>>> import numpy as np
>>> from numpy import linalg as LA
>>> np.set_printoptions(precision=2, suppress=True, linewidth=200, sign=" ")
>>> def rnd(a):
...     return np.round(a, 2) + 0
... 
>>> data = np.loadtxt("x.csv", delimiter=",")
>>> rnd(data)
array([[ 0.  ,  0.86,  0.52],
       [ 0.21,  0.5 , -0.84],
       [ 0.98, -0.11,  0.18]])
>>> U, s, Vh = LA.svd(data, full_matrices=False)
>>> rnd(np.cumsum(s ** 2) / np.sum(s ** 2))
array([ 0.33,  0.67,  1.  ])
>>> rnd(np.sqrt((s ** 2).sum())), rnd(LA.norm(data))
(np.float64(1.73), np.float64(1.73))
>>> U.shape, s.shape, Vh.shape
((3, 3), (3,), (3, 3))
>>> np.allclose(U * s @ Vh, data)
True
>>> (s > 1e-8).sum()
np.int64(3)
>>> rnd(Vh @ Vh.T)
array([[ 1.,  0.,  0.],
       [ 0.,  1.,  0.],
       [ 0.,  0.,  1.]])
>>> rnd(U.T @ data @ Vh.T)
array([[ 1.,  0.,  0.],
       [ 0.,  1.,  0.],
       [ 0.,  0.,  1.]])
>>> f = np.array([3, 3, -2])
>>> out = data + np.outer(f, np.eye(3)[1])
>>> rnd(out)
array([[ 0.  ,  3.86,  0.52],
       [ 0.21,  3.5 , -0.84],
       [ 0.98, -2.11,  0.18]])
>>> LA.matrix_rank(LA.inv(out) - LA.inv(data), tol=1e-8)
np.int64(1)
>>> U, s = LA.svd(out)
Traceback (most recent call last):
  File "<python-input-18>", line 1, in <module>
    U, s = LA.svd(out)
    ^^^^
ValueError: too many values to unpack (expected 2)
>>> U, s, Vh = LA.svd(out, full_matrices=False)
>>> (s > 1e-8).sum()
np.int64(3)
>>> rnd(U.T @ U)
array([[ 1.,  0.,  0.],
       [ 0.,  1.,  0.],
       [ 0.,  0.,  1.]])
>>> rnd(s)
array([ 5.63,  1.  ,  0.94])
>>> rnd(np.abs(Vh[0]))
array([ 0.04,  1.  ,  0.04])
>>> rnd(U.T @ out @ Vh.T)
array([[ 5.63,  0.  ,  0.  ],
       [ 0.  ,  1.  ,  0.  ],
       [ 0.  ,  0.  ,  0.94]])
>>> rnd(data.T @ data)
array([[ 1.,  0.,  0.],
       [ 0.,  1.,  0.],
       [ 0.,  0.,  1.]])
>>> rnd(data @ data.T)
array([[ 1.,  0.,  0.],
       [ 0.,  1.,  0.],
       [ 0.,  0.,  1.]])
>>> mat = np.array([[6, -8, -4, -5, -8],
...     [0, -5, -1, -8, -6],
...     [0, 0, 2, 7, -9],
...     [0, 0, 0, 0, 5],
...     [0, 0, 0, 0, 1]])
>>> proj = np.triu(np.array([[-1, 2, 0, -1, 2],
...     [-1, 1, -1, 2, 0],
...     [-2, -3, 3, -2, -1],
...     [-3, 1, -2, -1, -2],
...     [2, 0, -1, -2, -1]]), 1) + np.eye(5)
>>> out = proj @ mat @ LA.inv(proj)
>>> LA.matrix_rank(out)
np.int64(4)
>>> rnd(LA.det(out))
np.float64(0.0)
>>> rnd(LA.det(data))
np.float64(-1.0)
>>> np.allclose(data @ data.T, data.T @ data)
True
>>> rnd(LA.matrix_power(data, 4))
array([[ 0.1 , -0.02, -0.99],
       [-0.93, -0.35, -0.09],
       [-0.34,  0.94, -0.06]])
>>> rnd(np.trace(data))
np.float64(0.68)
>>> rnd(LA.norm(mat, "nuc"))
np.float64(36.3)
>>> rnd(LA.norm(mat, 1)), rnd(LA.norm(mat, np.inf))
(np.float64(29.0), np.float64(31.0))
>>> rnd(LA.norm(mat[4], 1)), rnd(LA.norm(mat[4], np.inf))
(np.float64(1.0), np.float64(1.0))
>>> rnd(LA.norm(mat, 2))
np.float64(17.8)
>>> rnd(LA.norm(mat) ** 2 / LA.norm(mat, 2) ** 2)
np.float64(1.55)
>>> out = np.array([[-3, 2, 0], [0, 1, 0]])
>>> cent = np.kron(out, mat)
>>> rnd(LA.norm(cent, 2)), rnd(LA.norm(out, 2) * LA.norm(mat, 2))
(np.float64(64.99), np.float64(64.99))
>>> LA.matrix_rank(cent)
np.int64(8)
>>> cent.shape
(10, 15)
>>> F = np.load("w.npy")
>>> F
array([[ 0.85, -0.77,  2.77],
       [-2.16,  1.23,  1.68],
       [ 2.55, -1.57,  0.05],
       [-1.7 ,  2.31,  0.86],
       [ 0.94, -0.73, -2.75],
       [-2.54, -1.46,  0.65],
       [ 1.63, -1.55,  1.99],
       [-2.63, -0.85,  1.17],
       [ 2.71,  0.23,  1.27],
       [-1.11, -1.86, -2.08],
       [-0.41,  2.95,  0.35],
       [-2.91,  0.23, -0.7 ],
       [ 2.87,  0.57,  0.68],
       [ 2.57, -0.94, -1.23],
       [ 1.24, -1.43, -2.33]])
>>> Xc = (F - F.mean(axis=0)) / F.std(axis=0)
>>> np.argwhere(np.abs(Xc) > 2)
array([[ 10,   1]])
>>> rnd(Xc.std(axis=0))
array([ 1.,  1.,  1.])
>>> c = LA.lstsq(np.delete(Xc, 0, axis=1), Xc[:, 0])[0]
>>> np.abs(c).argmax()
np.int64(0)
>>> rnd(c)
array([-0.22, -0.01])
>>> rng = np.random.default_rng(3972)
>>> out = F + rng.integers(-2, 3, (15, 2)) @ rng.integers(-2, 3, (2, 3))
>>> rnd(out)
array([[-2.15,  3.23,  1.77],
       [-0.16, -2.77, -0.32],
       [ 5.55, -5.57,  1.05],
       [-0.7 ,  1.31,  1.86],
       [ 0.94,  0.27, -0.75],
       [-2.54, -3.46, -3.35],
       [ 3.63, -3.55,  3.99],
       [-1.63, -2.85,  0.17],
       [ 2.71,  0.23,  1.27],
       [-1.11, -1.86, -2.08],
       [-0.41,  3.95,  2.35],
       [ 0.09, -3.77,  0.3 ],
       [ 0.87,  3.57,  0.68],
       [ 0.57,  1.06, -3.23],
       [ 1.24,  0.57,  1.67]])
>>> np.abs(out - F).sum(axis=1)
array([ 8.,  8.,  8.,  3.,  3.,  6.,  6.,  4.,  0.,  0.,  3.,  8.,  5.,  6.,  6.])
>>> LA.matrix_rank(out - F, tol=1e-8)
np.int64(2)
>>> rnd(LA.svd(out - F, compute_uv=False))
array([ 11.69,   7.83,   0.  ])
>>> X = np.array([[3.0, -6.0, -6.0, 6.0, -6.0],
...     [-6.0, 8.0, 9.0, -9.0, 9.0],
...     [-6.0, 9.0, 8.0, -9.0, 9.0],
...     [6.0, -9.0, -9.0, 8.0, -9.0],
...     [-6.0, 9.0, 9.0, -9.0, 8.0]])
>>> X
array([[ 3., -6., -6.,  6., -6.],
       [-6.,  8.,  9., -9.,  9.],
       [-6.,  9.,  8., -9.,  9.],
       [ 6., -9., -9.,  8., -9.],
       [-6.,  9.,  9., -9.,  8.]])
>>> LA.matrix_rank(X, rtol=0.1)
np.int64(1)
>>> [round(float(x), 2) for x in LA.svd(X, compute_uv=False)[:3]]
[39.0, 1.0, 1.0]
>>> np.argsort(-LA.norm(X, axis=0).round(6), kind="stable")[:3]
array([ 1,  2,  3])
>>> W0 = np.load("out15.npy")
>>> W0
array([[-10.77,  11.03,  11.01],
       [ -9.91,   7.19,  -6.67],
       [  5.5 ,   4.05,   9.23],
       [-18.61, -12.29,  -0.25],
       [-10.49, -16.23,   4.02],
       [ -6.33, -12.08,   4.21],
       [-15.89, -12.07, -18.19],
       [  2.36,   1.37,  17.66],
       [-13.58, -13.4 ,   8.98],
       [ -0.97,  10.07,  -4.85],
       [-11.34,  19.85,  -3.68],
       [ -0.98,   1.11,  -5.08],
       [  3.07,   1.27,  -4.31],
       [  4.72,  -3.02,  11.07],
       [  2.04,  10.58, -25.82],
       [ -2.28,   9.49,  -3.7 ],
       [ -2.3 , -13.09,   8.36],
       [-10.88,  13.5 ,   9.95],
       [  9.33,   2.54,   7.33],
       [ -9.23,  -6.1 ,   8.39],
       [ 16.44,   7.64, -15.52],
       [ -4.01,   5.92,  -3.75],
       [  8.58,  23.57,   3.24],
       [  3.  ,   0.26, -10.6 ],
       [ -7.6 ,   4.85, -13.25],
       [  3.01,  -1.72,  -6.45]])
>>> z = W0[:, 0] > np.median(W0[:, 0])
>>> f = W0[z].mean(axis=0) - W0[~z].mean(axis=0)
>>> ((W0 - W0.mean(axis=0)) @ f > 0).astype(int)
array([ 0,  0,  1,  0,  0,  0,  0,  1,  0,  1,  1,  1,  1,  1,  1,  1,  0,  0,  1,  0,  1,  1,  1,  1,  0,  1])
>>> rnd((((W0 - W0.mean(axis=0)) @ f > 0) == z).mean())
np.float64(0.92)
>>> np.argsort(-np.abs(f).round(6), kind="stable")
array([ 0,  1,  2])
>>> rnd(f)
array([14.21,  6.93, -2.84])
